% python3 -q
>>> import numpy as np
>>> from numpy import linalg as LA
>>> np.set_printoptions(precision=3, suppress=True, linewidth=200)
>>> m1 = np.load("a.npy")
>>> print(m1)
[[0 1 1 1]
 [1 0 1 0]
 [1 1 0 1]
 [1 0 1 0]]
>>> print(np.round(np.sort(np.abs(LA.eigvals(m1))), 3) + 0)
[0.    1.    1.562 2.562]
>>> print((m1 + m1.T) / 2)
[[0. 1. 1. 1.]
 [1. 0. 1. 0.]
 [1. 1. 0. 1.]
 [1. 0. 1. 0.]]
>>> print((m1 - m1.T) / 2)
[[0. 0. 0. 0.]
 [0. 0. 0. 0.]
 [0. 0. 0. 0.]
 [0. 0. 0. 0.]]
>>> print(round(np.abs(LA.eigvals(m1)).max(), 3))
2.562
>>> print(np.allclose(m1, m1.T))
True
>>> print(np.round(np.trace(LA.pinv(m1) @ m1), 3))
3.0
>>> print(LA.lstsq(m1[:-1].T, m1[-1])[2])
3
>>> print(np.allclose(m1[:-1].T @ LA.lstsq(m1[:-1].T, m1[-1])[0], m1[-1]))
True
>>> print(np.abs(np.diag(LA.qr(m1)[1])) > 1e-9)
[ True  True  True False]
>>> E = np.loadtxt("w.csv", delimiter=",")
>>> print(E)
[[16. -8. 16.]
 [-8.  4. -8.]
 [16. -8. 16.]]
>>> print(LA.matrix_power(E, 4))
[[ 746496. -373248.  746496.]
 [-373248.  186624. -373248.]
 [ 746496. -373248.  746496.]]
>>> print(np.allclose(E, E.T))
True
>>> print(np.trace(E))
36.0
>>> print((E - E.T) / 2)
[[0. 0. 0.]
 [0. 0. 0.]
 [0. 0. 0.]]
>>> print((E + E.T) / 2)
[[16. -8. 16.]
 [-8.  4. -8.]
 [16. -8. 16.]]
>>> print(round(np.abs(LA.eigvals(E)).max(), 3))
36.0
>>> U, sigma, vt = LA.svd(E)
>>> print(np.argmax(sigma[:-1] / (sigma[1:] + 1e-6)) + 1)
1
>>> print(sigma.round(3) + 0)
[36.  0.  0.]
>>> A2 = U[:, :1] @ np.diag(sigma[:1]) @ vt[:1]
>>> print(A2)
[[16. -8. 16.]
 [-8.  4. -8.]
 [16. -8. 16.]]
>>> print(LA.matrix_rank(A2))
1
>>> vals, V = LA.eigh(A2)
>>> x0 = np.array([0, -1, 1])
>>> print(np.round(x0 @ A2 @ x0, 3))
36.0
>>> print(np.abs(A2).sum(axis=1).max(), np.abs(vals).max())
40.0 36.0
>>> print(np.round(LA.eigvalsh(A2[1:, 1:]), 3) + 0)
[ 0. 20.]
>>> print(V * np.maximum(vals, 0) @ V.T)
[[16. -8. 16.]
 [-8.  4. -8.]
 [16. -8. 16.]]
>>> print(V * np.abs(vals) @ V.T)
[[16. -8. 16.]
 [-8.  4. -8.]
 [16. -8. 16.]]
>>> vals, V = LA.eigh(E)
>>> print(np.abs(V[:, -1]))
[0.667 0.333 0.667]
>>> print(np.abs(V[:, -1]).round(6).argmax())
0
>>> print((vals > 1e-8).sum(), (vals < -1e-8).sum())
1 0
>>> print(np.round(V.T @ E @ V, 3) + 0)
[[ 0.  0.  0.]
 [ 0.  0.  0.]
 [ 0.  0. 36.]]
>>> A2 = E / LA.norm(E, axis=1, keepdims=True)
>>> cov = A2 @ A2.T
>>> print(np.argwhere(np.triu(np.abs(cov) > 0.95, 1)))
[[0 1]
 [0 2]
 [1 2]]
>>> print(LA.norm(A2, axis=1))
[1. 1. 1.]
>>> print(cov[2])
[ 1. -1.  1.]
>>> print((cov - 2 * np.eye(3)).round(6).argmax(axis=1))
[2 0 0]
>>> print(cov)
[[ 1. -1.  1.]
 [-1.  1. -1.]
 [ 1. -1.  1.]]
>>> Q, _ = LA.qr(np.array([[1.0, -1.9, 0.9], [-0.7, -2.0, -0.5], [0.3, -1.3, -1.4]]))
>>> J = 3 * Q
>>> print(J)
[[-2.387 -1.352 -1.215]
 [ 1.671 -2.422 -0.587]
 [-0.716 -1.144  2.679]]
>>> vals, V = LA.eigh(E)
>>> x0 = np.array([3, 2, 1])
>>> print(x0 @ E @ x0)
144.0
>>> print(V * np.maximum(vals, 0) @ V.T)
[[16. -8. 16.]
 [-8.  4. -8.]
 [16. -8. 16.]]
>>> print((np.sign(V[:, -1].round(6)) == np.sign(V[0, -1].round(6))).astype(int))
[1 0 1]
